In [1]: import numpy as np

In [2]: np.set_printoptions(precision=2, suppress=True, linewidth=160, floatmode="fixed")

In [3]: def tidy(a):
   ...:     return np.round(a, 2) + 0
   ...: 

In [4]: E = np.loadtxt("x.csv", delimiter=",")

In [5]: E
Out[5]: 
array([[-3.00,  1.00,  0.00,  0.00,  0.00,  0.00,  0.00,  0.00],
       [ 0.00, -3.00,  1.00,  0.00,  0.00,  0.00,  0.00,  0.00],
       [ 0.00,  0.00, -3.00,  1.00,  0.00,  0.00,  0.00,  0.00],
       [ 0.00,  0.00,  0.00, -3.00,  1.00,  0.00,  0.00,  0.00],
       [ 0.00,  0.00,  0.00,  0.00, -3.00,  1.00,  0.00,  0.00],
       [ 0.00,  0.00,  0.00,  0.00,  0.00, -3.00,  1.00,  0.00],
       [ 0.00,  0.00,  0.00,  0.00,  0.00,  0.00, -3.00,  1.00],
       [ 0.00,  0.00,  0.00,  0.00,  0.00,  0.00,  0.00, -3.00]])

In [6]: # triangular, det is the product of the diagonal

In [7]: tidy(np.linalg.matrix_power(E, 4))
Out[7]: 
array([[  81.00, -108.00,   54.00,  -12.00,    1.00,    0.00,    0.00,    0.00],
       [   0.00,   81.00, -108.00,   54.00,  -12.00,    1.00,    0.00,    0.00],
       [   0.00,    0.00,   81.00, -108.00,   54.00,  -12.00,    1.00,    0.00],
       [   0.00,    0.00,    0.00,   81.00, -108.00,   54.00,  -12.00,    1.00],
       [   0.00,    0.00,    0.00,    0.00,   81.00, -108.00,   54.00,  -12.00],
       [   0.00,    0.00,    0.00,    0.00,    0.00,   81.00, -108.00,   54.00],
       [   0.00,    0.00,    0.00,    0.00,    0.00,    0.00,   81.00, -108.00],
       [   0.00,    0.00,    0.00,    0.00,    0.00,    0.00,    0.00,   81.00]])

In [8]: np.trace(E)
Out[8]: np.float64(-24.0)

In [9]: (E + E.T) / 2
Out[9]: 
array([[-3.00,  0.50,  0.00,  0.00,  0.00,  0.00,  0.00,  0.00],
       [ 0.50, -3.00,  0.50,  0.00,  0.00,  0.00,  0.00,  0.00],
       [ 0.00,  0.50, -3.00,  0.50,  0.00,  0.00,  0.00,  0.00],
       [ 0.00,  0.00,  0.50, -3.00,  0.50,  0.00,  0.00,  0.00],
       [ 0.00,  0.00,  0.00,  0.50, -3.00,  0.50,  0.00,  0.00],
       [ 0.00,  0.00,  0.00,  0.00,  0.50, -3.00,  0.50,  0.00],
       [ 0.00,  0.00,  0.00,  0.00,  0.00,  0.50, -3.00,  0.50],
       [ 0.00,  0.00,  0.00,  0.00,  0.00,  0.00,  0.50, -3.00]])

In [10]: tidy(np.sort(np.abs(np.linalg.eigvals(E))))
Out[10]: array([3.00, 3.00, 3.00, 3.00, 3.00, 3.00, 3.00, 3.00])

In [11]: np.allclose(E, E.T)
Out[11]: False

In [12]: tidy(np.linalg.det(E))
Out[12]: np.float64(6561.0)

In [13]: E @ E
Out[13]: 
array([[ 9.00, -6.00,  1.00,  0.00,  0.00,  0.00,  0.00,  0.00],
       [ 0.00,  9.00, -6.00,  1.00,  0.00,  0.00,  0.00,  0.00],
       [ 0.00,  0.00,  9.00, -6.00,  1.00,  0.00,  0.00,  0.00],
       [ 0.00,  0.00,  0.00,  9.00, -6.00,  1.00,  0.00,  0.00],
       [ 0.00,  0.00,  0.00,  0.00,  9.00, -6.00,  1.00,  0.00],
       [ 0.00,  0.00,  0.00,  0.00,  0.00,  9.00, -6.00,  1.00],
       [ 0.00,  0.00,  0.00,  0.00,  0.00,  0.00,  9.00, -6.00],
       [ 0.00,  0.00,  0.00,  0.00,  0.00,  0.00,  0.00,  9.00]])

In [14]: F = np.array([[-1.4, 0.1, -0.9, -1.9, -0.1, -0.4, -1.5, -3.6, -0.2],
    ...:     [0.3, 1.1, -0.2, 1.7, -0.2, 0.1, -0.2, -1.5, 0.2],
    ...:     [-1.0, 0.7, -1.4, -0.6, -0.5, 0.1, 0.4, -1.8, 0.2],
    ...:     [-0.4, -0.1, 0.1, -0.2, -0.4, -2.1, 1.1, 0.6, -0.1]])

In [15]: other = F / np.linalg.norm(F, axis=1, keepdims=True)

In [16]: C2 = other @ other.T

In [17]: (C2 - 2 * np.eye(4)).round(6).argmax(axis=1)
Out[17]: array([2, 2, 0, 2])

In [18]: np.argwhere(np.triu(np.abs(C2) > 0.95, 1))
Out[18]: array([], shape=(0, 2), dtype=int64)

In [19]: tidy(np.degrees(np.arccos(np.clip(C2[0, 1], -1, 1))))
Out[19]: np.float64(79.05)

In [20]: f, g = F[1], F[0]

In [21]: tidy(f @ g)
Out[21]: np.float64(2.28)

In [22]: pr = (f @ g) / (f @ f) * f

In [23]: (g - pr) @ f
Out[23]: np.float64(0.0)

In [24]: tidy(np.linalg.norm(f + g) ** 2 + np.linalg.norm(f - g) ** 2)
Out[24]: np.float64(56.84)

In [25]: np.linalg.matrix_rank(np.outer(f, g))
Out[25]: np.int64(1)

In [26]: other = np.array([[5, 4, 4],
    ...:     [-2, -5, 0],
    ...:     [4, -4, 3],
    ...:     [-4, 3, -5],
    ...:     [5, -2, 0],
    ...:     [-3, -1, -5],
    ...:     [-2, 0, -2],
    ...:     [1, -5, -5],
    ...:     [-1, 5, 1]])

In [27]: tidy(np.einsum("ij->j", F))
Out[27]: array([-2.50,  1.80, -2.40, -1.00, -1.20, -2.30, -0.20, -6.30,  0.10])

In [28]: tidy(F @ other)
Out[28]: 
array([[ -2.90,   9.40,  24.00],
       [-10.90,  10.40,  -0.30],
       [-15.20,   7.20,   2.70],
       [  2.20,  -2.70,   4.90]])

In [29]: tidy(np.einsum("ik,kj->ij", F, other))
Out[29]: 
array([[ -2.90,   9.40,  24.00],
       [-10.90,  10.40,  -0.30],
       [-15.20,   7.20,   2.70],
       [  2.20,  -2.70,   4.90]])

In [30]: np.linalg.matrix_rank(F @ other)
Out[30]: np.int64(3)

In [31]: other = F / np.sqrt((F ** 2).mean(axis=1, keepdims=True))

In [32]: np.linalg.matrix_rank(other) == np.linalg.matrix_rank(F)
Out[32]: np.True_

In [33]: tidy(other[1])
Out[33]: array([ 0.35,  1.28, -0.23,  1.98, -0.23,  0.12, -0.23, -1.75,  0.23])

In [34]: np.linalg.matrix_rank(F - F.mean(axis=1, keepdims=True))
Out[34]: np.int64(4)

In [35]: tidy(np.linalg.norm(other, axis=1))
Out[35]: array([3.00, 3.00, 3.00, 3.00])

In [36]: x0 = np.array([-7, -6, 6, -8, -8, 0, -8, -4, -4])

In [37]: np.linalg.norm(F @ x0) <= np.linalg.norm(F, 2) * np.linalg.norm(x0) + 1e-9
Out[37]: np.True_

In [38]: tidy(F @ x0)
Out[38]: array([ 47.00, -15.10,   6.40,  -2.00])

In [39]: tidy(F @ np.ones(9))
Out[39]: array([-9.90,  1.30, -3.90, -1.50])

In [40]: F @ np.eye(9)[8]
Out[40]: array([-0.20,  0.20,  0.20, -0.10])
